% python3 -q
>>> import numpy as np
>>> np.set_printoptions(precision=2, suppress=True, linewidth=200)
>>> rng = np.random.default_rng(150849)
>>> labels = rng.integers(0, 3, 4)
>>> M = (labels[:, None] == labels) * 4 + np.eye(4)
>>> print(M)
[[5. 0. 0. 0.]
 [0. 5. 0. 0.]
 [0. 0. 5. 4.]
 [0. 0. 4. 5.]]
>>> evals, evecs = np.linalg.eigh(M)
>>> evals.sum(), np.trace(M)
(np.float64(20.0), np.float64(20.0))
>>> np.abs(evecs[:, -1])
array([0.  , 0.  , 0.71, 0.71])
>>> print(np.unique(evals.round(6) + 0, return_counts=True)[1])
[1 2 1]
>>> evals
array([1., 5., 5., 9.])
>>> np.round(evecs.T @ M @ evecs, 2) + 0
array([[1., 0., 0., 0.],
       [0., 5., 0., 0.],
       [0., 0., 5., 0.],
       [0., 0., 0., 9.]])
>>> np.linalg.svd(M, compute_uv=False)
array([9., 5., 5., 1.])
>>> out = M / np.sqrt((M ** 2).mean(axis=1, keepdims=True))
>>> np.linalg.norm(out, axis=1)
array([2., 2., 2., 2.])
>>> Lm = np.linalg.cholesky(M)
>>> np.linalg.eigvalsh(M).min() > 0
np.True_
>>> out = np.array([[-1, -4], [-1, 4]])
>>> Z = np.kron(out, M)
>>> Z
array([[ -5.,  -0.,  -0.,  -0., -20.,  -0.,  -0.,  -0.],
       [ -0.,  -5.,  -0.,  -0.,  -0., -20.,  -0.,  -0.],
       [ -0.,  -0.,  -5.,  -4.,  -0.,  -0., -20., -16.],
       [ -0.,  -0.,  -4.,  -5.,  -0.,  -0., -16., -20.],
       [ -5.,  -0.,  -0.,  -0.,  20.,   0.,   0.,   0.],
       [ -0.,  -5.,  -0.,  -0.,   0.,  20.,   0.,   0.],
       [ -0.,  -0.,  -5.,  -4.,   0.,   0.,  20.,  16.],
       [ -0.,  -0.,  -4.,  -5.,   0.,   0.,  16.,  20.]])
>>> F = np.load("run19.npy")
>>> F
array([[-2,  0,  0],
       [ 0,  1,  0],
       [ 0,  0, -1]])
>>> # triangular: eigenvalues sit on the diagonal
>>> u = np.array([6, -7, 9])
>>> np.polyval(u, F[1])
array([9, 8, 9])
>>> print(np.cross(F[1, :3], F[0, :3]))
[0 0 2]
>>> [int(np.linalg.matrix_rank(np.linalg.matrix_power(F, p))) for p in range(1, 4)]
[3, 3, 3]
>>> print(np.sort(np.linalg.eigvals(F)))
[-2. -1.  1.]
>>> np.linalg.matrix_rank(F - F[0, 0] * np.eye(3))
np.int64(2)
>>> print(F @ F)
[[4 0 0]
 [0 1 0]
 [0 0 1]]
>>> np.linalg.matrix_power(F - np.diag(np.diag(F)), 3)
array([[0, 0, 0],
       [0, 0, 0],
       [0, 0, 0]])
